In [1]: import numpy as np

In [2]: from numpy import linalg as LA

In [3]: np.set_printoptions(precision=2, suppress=True, linewidth=140, floatmode="fixed")

In [4]: rng = np.random.default_rng(18)

In [5]: idx = rng.integers(0, 2, 3)

In [6]: feats = (idx[:, None] == idx) * 5 + np.eye(3)

In [7]: print(feats)
[[6.00 0.00 0.00]
 [0.00 6.00 5.00]
 [0.00 5.00 6.00]]

In [8]: idx = rng.permutation(3)

In [9]: print(idx)
[0 2 1]

In [10]: other = feats[idx][:, idx]

In [11]: print(round(float(LA.det(other)), 2), round(float(LA.det(feats[idx])), 2))
66.0 -66.0

In [12]: print(np.sort(np.abs(LA.eigvals(other))))
[ 1.00  6.00 11.00]

In [13]: print(np.diag(other))
[6.00 6.00 6.00]

In [14]: x0 = np.ones(3)

In [15]: for _ in range(4):
    ...:     x0 = feats @ x0
    ...:     x0 /= LA.norm(x0)
    ...:     print(round(x0 @ feats @ x0, 2))
    ...: 
10.35
10.79
10.94
10.98

In [16]: print(x0)
[0.06 0.71 0.71]

In [17]: print(round(float(LA.eigvalsh(feats)[-1]), 2))
11.0

In [18]: W0 = np.loadtxt("mat.csv", delimiter=",")

In [19]: print(W0)
[[-0.30 -1.70 -0.30  0.10 -0.80]
 [-1.00  0.00 -0.90  0.50  0.00]
 [ 1.70  0.00  0.60  0.30  0.40]]

In [20]: x0 = np.array([-2, -4, 9, -9, -5])

In [21]: print(LA.norm(W0 @ x0) <= LA.norm(W0, 2) * LA.norm(x0) + 1e-9)
True

In [22]: print(W0 @ np.ones(5))
[-3.00 -1.40  3.00]

In [23]: print(W0 @ (2 * x0))
[ 15.60 -21.20  -5.40]

In [24]: left, s, vt = LA.svd(W0, full_matrices=False)

In [25]: print(np.cumsum(s ** 2) / np.sum(s ** 2))
[0.61 0.94 1.00]

In [26]: print(left.shape, s.shape, vt.shape)
(3, 3) (3,) (3, 5)

In [27]: print(np.abs(left[:, 0]).round(6).argmax())
2

In [28]: print(np.round(np.sqrt((s ** 2).sum()), 2), round(float(LA.norm(W0)), 2))
3.05 3.05

In [29]: print(np.round(left.T @ W0 @ vt.T, 2) + 0)
[[2.38 0.00 0.00]
 [0.00 1.74 0.00]
 [0.00 0.00 0.75]]

In [30]: print(np.allclose(left * s @ vt, W0))
True

In [31]: A = np.load("a.npy")

In [32]: print(A)
[[-1  7 -1  5]
 [ 7 -1  7 -1]
 [-1  7 -1  7]
 [ 5 -1  7 -1]]

In [33]: # equal to its transpose

In [34]: left, s = LA.svd(A)
---------------------------------------------------------------------------
ValueError                                Traceback (most recent call last)
Cell In[34], line 1
----> 1 left, s = LA.svd(A)

ValueError: too many values to unpack (expected 2)

In [35]: left, s, vt = LA.svd(A, full_matrices=False)

In [36]: print(np.round(vt @ vt.T, 2) + 0)
[[1.00 0.00 0.00 0.00]
 [0.00 1.00 0.00 0.00]
 [0.00 0.00 1.00 0.00]
 [0.00 0.00 0.00 1.00]]

In [37]: print(np.cumsum(s ** 2) / np.sum(s ** 2))
[0.64 0.99 1.00 1.00]

In [38]: print(s)
[15.06 11.08  1.08  1.06]

In [39]: W = np.array([[-7, -9, 5, -2, 2, -2],
    ...:     [5, 5, 3, 0, -7, -6],
    ...:     [8, 1, 6, -6, 7, 0],
    ...:     [-7, 1, -5, 7, 2, -7]])

In [40]: beta = np.array([3, 2, 4, 0, 3, 5])

In [41]: hid = np.maximum(A @ W + beta, 0)

In [42]: print((hid > 0).mean(axis=0))
[0.75 0.50 0.50 0.50 0.50 0.50]

In [43]: print(LA.matrix_rank(hid))
4

In [44]: C = np.array([[2, 3, 3], [0, 3, 0], [0, 1, 2], [3, 0, 0], [0, 1, 2], [0, 3, 0]])

In [45]: print(hid @ C)
[[133 156   6]
 [ 24 202 344]
 [171 156   0]
 [ 52 242 358]]

In [46]: print(W @ C)
[[-20 -47  -7]
 [ 10   8   7]
 [ -2  40  50]
 [  7 -42 -27]]

In [47]: W0 @ W0
---------------------------------------------------------------------------
ValueError                                Traceback (most recent call last)
Cell In[47], line 1
----> 1 W0 @ W0

ValueError: matmul: Input operand 1 has a mismatch in its core dimension 0, with gufunc signature (n?,k),(k,m?)->(n?,m?) (size 3 is different from 5)

In [48]: C2 = W0.T @ W0

In [49]: print(LA.matrix_rank(C2))
3

In [50]: print(np.trace(C2), round(float((W0 ** 2).sum()), 2))
9.28 9.28

In [51]: other = np.array([[2, 0], [0, -1]])

In [52]: C = np.kron(other, W0)

In [53]: print(LA.matrix_rank(C))
6

In [54]: print(np.round(LA.norm(C, 2), 2), np.round(LA.norm(other, 2) * LA.norm(W0, 2), 2))
4.76 4.76

In [55]: print(C.shape)
(6, 10)

In [56]: m1 = np.maximum(np.array([[-2, 0],
    ...:     [1, -1],
    ...:     [2, -1],
    ...:     [3, 0],
    ...:     [3, 1],
    ...:     [-1, -3],
    ...:     [-1, -1],
    ...:     [2, -3],
    ...:     [-1, -1],
    ...:     [1, -3],
    ...:     [2, -1],
    ...:     [-3, 3],
    ...:     [-2, 2],
    ...:     [-1, 0],
    ...:     [2, -2],
    ...:     [2, 3],
    ...:     [-3, -3]]) @ np.array([[0, -2, 0], [-1, 0, -1]]) + np.array([0, -3, 3]), 0)

In [57]: print(m1)
[[0 1 3]
 [1 0 4]
 [1 0 4]
 [0 0 3]
 [0 0 2]
 [3 0 6]
 [1 0 4]
 [3 0 6]
 [1 0 4]
 [3 0 6]
 [1 0 4]
 [0 3 0]
 [0 1 1]
 [0 0 3]
 [2 0 5]
 [0 0 0]
 [3 3 6]]

In [58]: idx = m1[:, 0] > np.median(m1[:, 0])

In [59]: u = m1[idx].mean(axis=0) - m1[~idx].mean(axis=0)

In [60]: print(((m1 - m1.mean(axis=0)) @ u > 0).astype(int))
[0 1 1 0 0 1 1 1 1 1 1 0 0 0 1 0 1]

In [61]: other = np.c_[m1[:, :2] @ np.array([[2, 2], [-1, 0]]), np.array([2, -3, -3, -1, -2, -2, -1, 3, 2, -1, 3, -1, 1, 1, -2, 3, 2])]

In [62]: print(other)
[[-1  0  2]
 [ 2  2 -3]
 [ 2  2 -3]
 [ 0  0 -1]
 [ 0  0 -2]
 [ 6  6 -2]
 [ 2  2 -1]
 [ 6  6  3]
 [ 2  2  2]
 [ 6  6 -1]
 [ 2  2  3]
 [-3  0 -1]
 [-1  0  1]
 [ 0  0  1]
 [ 4  4 -2]
 [ 0  0  3]
 [ 3  6  2]]

In [63]: print(LA.matrix_rank(np.c_[m1, other]))
4

In [64]: print(LA.norm(LA.qr(m1)[0].T @ other, axis=0) ** 2 / ((other ** 2).sum(axis=0) + 1e-12))
[1.00 1.00 0.03]

In [65]: print(np.round(LA.lstsq(m1, other[:, 0])[0], 2) + 0)
[ 2.00 -1.00  0.00]

In [66]: M = np.load("test17.npy")

In [67]: print(M)
[[-0.19 -0.22  0.87 -0.40]
 [-0.82 -0.48 -0.20  0.23]
 [-0.19  0.07 -0.43 -0.88]
 [-0.50  0.84  0.15  0.10]]

In [68]: # keeps lengths

In [69]: x0 = np.array([0, 1, -6, 7])

In [70]: print(np.round(M.T @ (M @ x0), 2) + 0)
[ 0.00  1.00 -6.00  7.00]

In [71]: print(np.abs(LA.eigvals(M)))
[1.00 1.00 1.00 1.00]

In [72]: print(LA.inv(M))
[[-0.19 -0.82 -0.19 -0.50]
 [-0.22 -0.48  0.07  0.84]
 [ 0.87 -0.20 -0.43  0.15]
 [-0.40  0.23 -0.88  0.10]]

In [73]: print([p for p in range(1, 25) if np.allclose(LA.matrix_power(M, p), np.eye(4))])
[]

In [74]: T = np.stack([M, -3 * M, M[::-1]])

In [75]: print(LA.matrix_rank(T))
[4 4 4]

In [76]: print(np.round(np.einsum("bij,cij->bc", T, T), 2) + 0)
[[  4.00 -12.00   0.00]
 [-12.00  36.00   0.00]
 [  0.00   0.00   4.00]]

In [77]: print(LA.matrix_rank(T.reshape(3, -1)))
2

In [78]: print(LA.norm(T, axis=(1, 2)))
[2.00 6.00 2.00]

In [79]: print(LA.det(T))
[ -1.00 -81.00  -1.00]

In [80]: print(T.shape)
(3, 4, 4)

In [81]: print(LA.norm(M, axis=0))
[1.00 1.00 1.00 1.00]

In [82]: idx = rng.permutation(4)

In [83]: print(idx)
[2 3 0 1]

In [84]: other = M[idx][:, idx]

In [85]: print(np.sort(np.abs(LA.eigvals(other))))
[1.00 1.00 1.00 1.00]

In [86]: print(other)
[[-0.43 -0.88 -0.19  0.07]
 [ 0.15  0.10 -0.50  0.84]
 [ 0.87 -0.40 -0.19 -0.22]
 [-0.20  0.23 -0.82 -0.48]]

In [87]: print(np.allclose(other, M))
False

In [88]: x0 = np.array([2, 2, 1, 1])

In [89]: target = M @ x0

In [90]: print(target)
[-0.35 -2.57 -1.55  0.93]

In [91]: print(LA.solve(M, target))
[2.00 2.00 1.00 1.00]

In [92]: K = np.array([[-3, 1, -3, 1, -3, 1],
    ...:     [1, -1, 1, -1, 1, -1],
    ...:     [-3, 2, -3, 2, -3, 2],
    ...:     [-3, 1, -3, 1, -3, 1],
    ...:     [1, -1, 1, -1, 1, -1],
    ...:     [-3, 2, -3, 2, -3, 2]])

In [93]: # columns 0 and 2 are equal

In [94]: left, s, vt = LA.svd(K)

In [95]: print(s.round(2) + 0)
[12.11  1.85  0.00  0.00  0.00  0.00]

In [96]: other = left[:, :2] @ np.diag(s[:2]) @ vt[:2]

In [97]: print(np.round(LA.norm(K - other, 2), 2), round(float(s[2]), 2))
0.0 0.0

In [98]: print(LA.matrix_rank(K, rtol=0.05))
2

In [99]: print(other)
[[-3.00  1.00 -3.00  1.00 -3.00  1.00]
 [ 1.00 -1.00  1.00 -1.00  1.00 -1.00]
 [-3.00  2.00 -3.00  2.00 -3.00  2.00]
 [-3.00  1.00 -3.00  1.00 -3.00  1.00]
 [ 1.00 -1.00  1.00 -1.00  1.00 -1.00]
 [-3.00  2.00 -3.00  2.00 -3.00  2.00]]

In [100]: print(round(float(np.abs(K - other).max()), 2))
0.0

In [101]: left, s, vt = LA.svd(other)

In [102]: V = vt[:(s > 1e-8).sum()]

In [103]: x0 = other[5] + 3 * other[4] + rng.integers(2) * np.eye(6)[1]

In [104]: print(x0.round(2) + 0)
[ 0.00  0.00  0.00 -1.00  0.00 -1.00]

In [105]: print(np.allclose(V.T @ V @ x0, x0))
False

In [106]: print(LA.matrix_rank(np.vstack([other, x0])))
3

In [107]: print(np.round(LA.norm(x0 - V.T @ V @ x0), 2))
0.82

In [108]: print(np.round(V.T @ V, 2) + 0)
[[0.33 0.00 0.33 0.00 0.33 0.00]
 [0.00 0.33 0.00 0.33 0.00 0.33]
 [0.33 0.00 0.33 0.00 0.33 0.00]
 [0.00 0.33 0.00 0.33 0.00 0.33]
 [0.33 0.00 0.33 0.00 0.33 0.00]
 [0.00 0.33 0.00 0.33 0.00 0.33]]

In [109]: print(np.allclose(K[:-1].T @ LA.lstsq(K[:-1].T, K[-1])[0], K[-1]))
True

In [110]: print(np.unique(K.round(6), axis=0).shape)
(3, 6)

In [111]: print(K @ LA.pinv(K) @ K)
[[-3.00  1.00 -3.00  1.00 -3.00  1.00]
 [ 1.00 -1.00  1.00 -1.00  1.00 -1.00]
 [-3.00  2.00 -3.00  2.00 -3.00  2.00]
 [-3.00  1.00 -3.00  1.00 -3.00  1.00]
 [ 1.00 -1.00  1.00 -1.00  1.00 -1.00]
 [-3.00  2.00 -3.00  2.00 -3.00  2.00]]

In [112]: print(round(float(np.trace(LA.pinv(K) @ K)), 2))
2.0

In [113]: print(LA.cond(K) > 100)
True

In [114]: print(LA.matrix_rank(K, rtol=0.1))
2

In [115]: print(round(LA.norm(K, 2) / LA.norm(K), 2))
0.99

In [116]: data = np.load("m.npy")

In [117]: print(data)
[[-0.83  0.16  0.02]
 [ 0.00 -0.07  0.53]
 [-0.30  0.57 -0.35]
 [-0.47 -0.70  0.10]
 [-0.06  0.40  0.77]]

In [118]: x0 = np.array([-2, 1, -1, 1, 2, -1])

In [119]: h = np.maximum(K @ x0, 0)

In [120]: print(K * (h > 1e-9)[:, None])
[[-3  1 -3  1 -3  1]
 [ 0  0  0  0  0  0]
 [-3  2 -3  2 -3  2]
 [-3  1 -3  1 -3  1]
 [ 0  0  0  0  0  0]
 [-3  2 -3  2 -3  2]]

In [121]: print(np.maximum(K @ (3 * x0), 0))
[12  0 15 12  0 15]
